>>> import numpy as np
>>> import numpy.linalg as la
>>> np.set_printoptions(precision=2, suppress=True, linewidth=140, legacy="1.25")
>>> data = np.load("run2.npy")
>>> print(data)
[[5 0 3]
 [8 2 9]
 [0 0 0]
 [0 0 0]
 [0 0 0]
 [0 0 0]
 [5 0 3]
 [0 0 0]
 [0 0 0]
 [0 0 0]
 [0 1 4]
 [5 1 7]
 [0 1 4]
 [0 0 0]
 [3 1 2]
 [5 0 3]
 [3 1 2]
 [3 1 2]
 [0 0 0]
 [0 1 4]
 [0 0 0]
 [5 1 7]
 [0 0 0]]
>>> q, r_ = la.qr(data)
>>> print(q.shape, r_.shape)
(23, 3) (3, 3)
>>> print(np.trace(q @ q.T))
3.0
>>> print(r_)
[[-14.7   -2.38 -13.95]
 [  0.    -2.52  -6.67]
 [  0.     0.    -5.19]]
>>> print(np.round(q @ r_, 2) + 0)
[[5. 0. 3.]
 [8. 2. 9.]
 [0. 0. 0.]
 [0. 0. 0.]
 [0. 0. 0.]
 [0. 0. 0.]
 [5. 0. 3.]
 [0. 0. 0.]
 [0. 0. 0.]
 [0. 0. 0.]
 [0. 1. 4.]
 [5. 1. 7.]
 [0. 1. 4.]
 [0. 0. 0.]
 [3. 1. 2.]
 [5. 0. 3.]
 [3. 1. 2.]
 [3. 1. 2.]
 [0. 0. 0.]
 [0. 1. 4.]
 [0. 0. 0.]
 [5. 1. 7.]
 [0. 0. 0.]]
>>> blk = np.stack([r_, 5 * r_, r_[::-1]])
>>> print(np.einsum("bij,cij->bc", blk, blk))
[[  494.    2470.     195.62]
 [ 2470.   12350.     978.09]
 [  195.62   978.09   494.  ]]
>>> print(la.matrix_rank(blk.reshape(3, -1)))
2
>>> gram = np.cov(data, rowvar=False)
>>> print(np.polyfit(data[:, 1], data[:, 2], 1))
[3.69 0.57]
>>> print(gram.shape)
(3, 3)
>>> print(round(float(np.corrcoef(data[:, 1], data[:, 2])[0, 1]), 2))
0.81
>>> print(la.eigvalsh(gram)[::-1])
[12.11  1.62  0.1 ]
>>> W0 = np.loadtxt("test4.csv", delimiter=",")
>>> print(W0.round(2) + 0)
[[ 0.06 -0.23  0.02]
 [-0.23  0.94  0.  ]
 [ 0.02  0.    1.  ]]
>>> rng = np.random.default_rng(950170)
>>> lab = rng.permutation(3)
>>> print(lab)
[0 1 2]
>>> Y = W0[lab][:, lab]
>>> print(round(np.trace(Y), 2))
2.0
>>> P = np.triu(np.array([[-1, 2, -2], [2, 2, 2], [0, 2, -2]]), 1) + np.eye(3)
>>> Y = P @ W0 @ la.inv(P)
>>> print(la.matrix_rank(Y))
2
>>> print(np.round(np.poly(Y), 2) + 0)
[ 1. -2.  1.  0.]
>>> print(np.trace(Y), np.round(np.trace(W0), 2))
2.0 2.0
>>> print(Y)
[[-0.44  2.53 -7.92]
 [-0.2   1.34 -1.08]
 [ 0.02 -0.03  1.1 ]]
>>> print(round(float(la.det(Y)), 2))
-0.0
>>> print(P @ W0 - W0 @ P)
[[-0.5   1.76 -1.41]
 [ 0.04  0.47 -0.35]
 [ 0.   -0.04  0.03]]
